In [1]: import numpy as np

In [2]: np.set_printoptions(suppress=True, linewidth=140)

In [3]: M = np.load("m.npy")

In [4]: M
Out[4]: 
array([[ 0,  0,  0,  0, 10],
       [ 5,  2,  3,  0,  5],
       [26, 29, 18, 13,  0],
       [ 0,  0,  0,  0, 20],
       [19, 20, 13,  7,  0],
       [26, 29, 18, 13,  0],
       [ 0,  0,  0,  0, 20],
       [ 0,  0,  0,  0, 10],
       [ 5,  2,  3,  0,  5],
       [ 0,  0,  0,  0, 10],
       [ 0,  0,  0,  0, 20],
       [12, 11,  8,  1,  0],
       [19, 20, 13,  7,  0],
       [ 0,  0,  0,  0, 20],
       [19, 20, 13,  7,  0],
       [ 0,  0,  0,  0, 20],
       [26, 29, 18, 13,  0],
       [12, 11,  8,  1,  0],
       [19, 20, 13,  7,  0],
       [12, 11,  8,  1,  0],
       [ 0,  0,  0,  0, 10],
       [12, 11,  8,  1,  0],
       [ 0,  0,  0,  0, 15],
       [ 0,  0,  0,  0, 20],
       [19, 20, 13,  7,  0],
       [19, 20, 13,  7,  0],
       [ 0,  0,  0,  0, 10],
       [26, 29, 18, 13,  0],
       [ 0,  0,  0,  0, 10],
       [ 0,  0,  0,  0, 10],
       [ 5,  2,  3,  0,  5],
       [ 0,  0,  0,  0, 15],
       [19, 20, 13,  7,  0],
       [12, 11,  8,  1,  0],
       [12, 11,  8,  1,  0],
       [ 0,  0,  0,  0, 10],
       [ 0,  0,  0,  0, 20],
       [12, 11,  8,  1,  0],
       [ 0,  0,  0,  0, 15],
       [19, 20, 13,  7,  0]])

In [5]: # looks like rank 4

In [6]: other = np.array([[2, 1, 2], [0, 1, 0], [2, 0, 1], [1, 1, 2], [2, 1, 0]])

In [7]: np.einsum("ik,kj->ji", M, other)
Out[7]: 
array([[ 20,  26, 101,  40,  71, 101,  40,  20,  26,  20,  40,  41,  71,  40,  71,  40, 101,  41,  71,  41,  20,  41,  30,  40,  71,  71,
         20, 101,  20,  20,  26,  30,  71,  41,  41,  20,  40,  41,  30,  71],
       [ 10,  12,  68,  20,  46,  68,  20,  10,  12,  10,  20,  24,  46,  20,  46,  20,  68,  24,  46,  24,  10,  24,  15,  20,  46,  46,
         10,  68,  10,  10,  12,  15,  46,  24,  24,  10,  20,  24,  15,  46],
       [  0,  13,  96,   0,  65,  96,   0,   0,  13,   0,   0,  34,  65,   0,  65,   0,  96,  34,  65,  34,   0,  34,   0,   0,  65,  65,
          0,  96,   0,   0,  13,   0,  65,  34,  34,   0,   0,  34,   0,  65]])

In [8]: other.T @ M.T
Out[8]: 
array([[ 20,  26, 101,  40,  71, 101,  40,  20,  26,  20,  40,  41,  71,  40,  71,  40, 101,  41,  71,  41,  20,  41,  30,  40,  71,  71,
         20, 101,  20,  20,  26,  30,  71,  41,  41,  20,  40,  41,  30,  71],
       [ 10,  12,  68,  20,  46,  68,  20,  10,  12,  10,  20,  24,  46,  20,  46,  20,  68,  24,  46,  24,  10,  24,  15,  20,  46,  46,
         10,  68,  10,  10,  12,  15,  46,  24,  24,  10,  20,  24,  15,  46],
       [  0,  13,  96,   0,  65,  96,   0,   0,  13,   0,   0,  34,  65,   0,  65,   0,  96,  34,  65,  34,   0,  34,   0,   0,  65,  65,
          0,  96,   0,   0,  13,   0,  65,  34,  34,   0,   0,  34,   0,  65]])

In [9]: np.linalg.matrix_rank(np.vstack([M, other.T]))
Out[9]: np.int64(5)

In [10]: np.einsum("ik,kj->ij", M, other)
Out[10]: 
array([[ 20,  10,   0],
       [ 26,  12,  13],
       [101,  68,  96],
       [ 40,  20,   0],
       [ 71,  46,  65],
       [101,  68,  96],
       [ 40,  20,   0],
       [ 20,  10,   0],
       [ 26,  12,  13],
       [ 20,  10,   0],
       [ 40,  20,   0],
       [ 41,  24,  34],
       [ 71,  46,  65],
       [ 40,  20,   0],
       [ 71,  46,  65],
       [ 40,  20,   0],
       [101,  68,  96],
       [ 41,  24,  34],
       [ 71,  46,  65],
       [ 41,  24,  34],
       [ 20,  10,   0],
       [ 41,  24,  34],
       [ 30,  15,   0],
       [ 40,  20,   0],
       [ 71,  46,  65],
       [ 71,  46,  65],
       [ 20,  10,   0],
       [101,  68,  96],
       [ 20,  10,   0],
       [ 20,  10,   0],
       [ 26,  12,  13],
       [ 30,  15,   0],
       [ 71,  46,  65],
       [ 41,  24,  34],
       [ 41,  24,  34],
       [ 20,  10,   0],
       [ 40,  20,   0],
       [ 41,  24,  34],
       [ 30,  15,   0],
       [ 71,  46,  65]])
